% python3 -q
>>> import numpy as np
>>> np.set_printoptions(suppress=True, linewidth=100)
>>> cent = np.sign(np.array([[-4, 0, 8, 9], [7, -5, -7, -4], [5, -1, 1, -8], [-1, 1, 1, 4]]))
>>> M2 = (np.tril(cent, -1) + np.eye(4)) @ (np.triu(cent, 1) + np.eye(4))
>>> w = np.array([5, 3, 3, 4])
>>> arr = np.rint(M2 * w @ np.linalg.inv(M2)) + 0
>>> arr
array([[ -3.,   4.,   1.,  -3.],
       [-10.,   9.,   2.,  -4.],
       [ -6.,   4.,   4.,  -3.],
       [  2.,  -2.,   0.,   5.]])
>>> t3 = np.stack([arr, 2 * arr, arr[::-1]])
>>> np.linalg.matrix_rank(t3.reshape(3, -1))
np.int64(2)
>>> t3.sum(axis=0)
array([[ -7.,  10.,   3.,  -4.],
       [-36.,  31.,  10., -15.],
       [-28.,  21.,  14., -13.],
       [  3.,  -2.,   1.,  12.]])
>>> t3.shape
(3, 4, 4)
>>> np.round(np.linalg.det(t3), 3)
array([ 180., 2880.,  180.])
>>> np.linalg.matrix_rank(t3)
array([4, 4, 4])
>>> Q, vecs = np.linalg.qr(arr[:, :2])[0], np.linalg.qr(arr[:, 2:])[0]
>>> sig = np.linalg.svd(Q.T @ vecs, compute_uv=False)
>>> round(np.linalg.norm(Q @ Q.T - vecs @ vecs.T, 2), 3)
np.float64(0.768)
>>> np.round(np.degrees(np.arccos(sig.clip(0, 1))), 3)
array([22.382, 50.214])
>>> sig.round(3)
array([0.925, 0.64 ])
>>> M2 = arr / np.linalg.norm(arr, axis=1, keepdims=True)
>>> gram = M2 @ M2.T
>>> (gram - 2 * np.eye(4)).round(6).argmax(axis=1)
array([1, 0, 1, 2])
>>> np.round(np.degrees(np.arccos(np.clip(gram[1, 2], -1, 1))), 3)
np.float64(21.184)
>>> np.round(np.linalg.norm(M2, axis=1), 3)
array([1., 1., 1., 1.])
>>> gram.round(3)
array([[ 1.   ,  0.954,  0.905, -0.853],
       [ 0.954,  1.   ,  0.932, -0.712],
       [ 0.905,  0.932,  1.   , -0.694],
       [-0.853, -0.712, -0.694,  1.   ]])
>>> gram[1].round(3)
array([ 0.954,  1.   ,  0.932, -0.712])
>>> np.argwhere(np.triu(np.abs(gram) > 0.95, 1))
array([[0, 1]])
>>> rng = np.random.default_rng(9306)
>>> idx = rng.permutation(4)
>>> M2 = arr[:, idx] * rng.choice([-1, 1], 4)
>>> M2
array([[ -3.,  -4.,  -3.,   1.],
       [-10.,  -9.,  -4.,   2.],
       [ -6.,  -4.,  -3.,   4.],
       [  2.,   2.,   5.,   0.]])
>>> U, _, vt = np.linalg.svd(arr.T @ M2)
>>> np.round(np.linalg.lstsq(arr, M2)[0], 3) + 0
array([[ 1.,  0.,  0.,  0.],
       [ 0., -1.,  0.,  0.],
       [ 0.,  0.,  0.,  1.],
       [ 0.,  0.,  1.,  0.]])
>>> np.einsum("ij,ji->", M2, M2)
np.float64(299.0)
>>> np.round(np.poly(M2), 3)
array([   1.,   15.,  -37., -159.,  180.])
>>> round(np.linalg.det(M2.T), 3)
np.float64(180.0)
>>> np.kron(np.eye(2, dtype=int), M2)
array([[ -3.,  -4.,  -3.,   1.,  -0.,  -0.,  -0.,   0.],
       [-10.,  -9.,  -4.,   2.,  -0.,  -0.,  -0.,   0.],
       [ -6.,  -4.,  -3.,   4.,  -0.,  -0.,  -0.,   0.],
       [  2.,   2.,   5.,   0.,   0.,   0.,   0.,   0.],
       [ -0.,  -0.,  -0.,   0.,  -3.,  -4.,  -3.,   1.],
       [ -0.,  -0.,  -0.,   0., -10.,  -9.,  -4.,   2.],
       [ -0.,  -0.,  -0.,   0.,  -6.,  -4.,  -3.,   4.],
       [  0.,   0.,   0.,   0.,   2.,   2.,   5.,   0.]])
>>> np.round(np.linalg.eigvals(M2), 3)
array([-16.612,   3.612,   1.   ,  -3.   ])
>>> np.einsum("ii->", M2)
np.float64(-15.0)
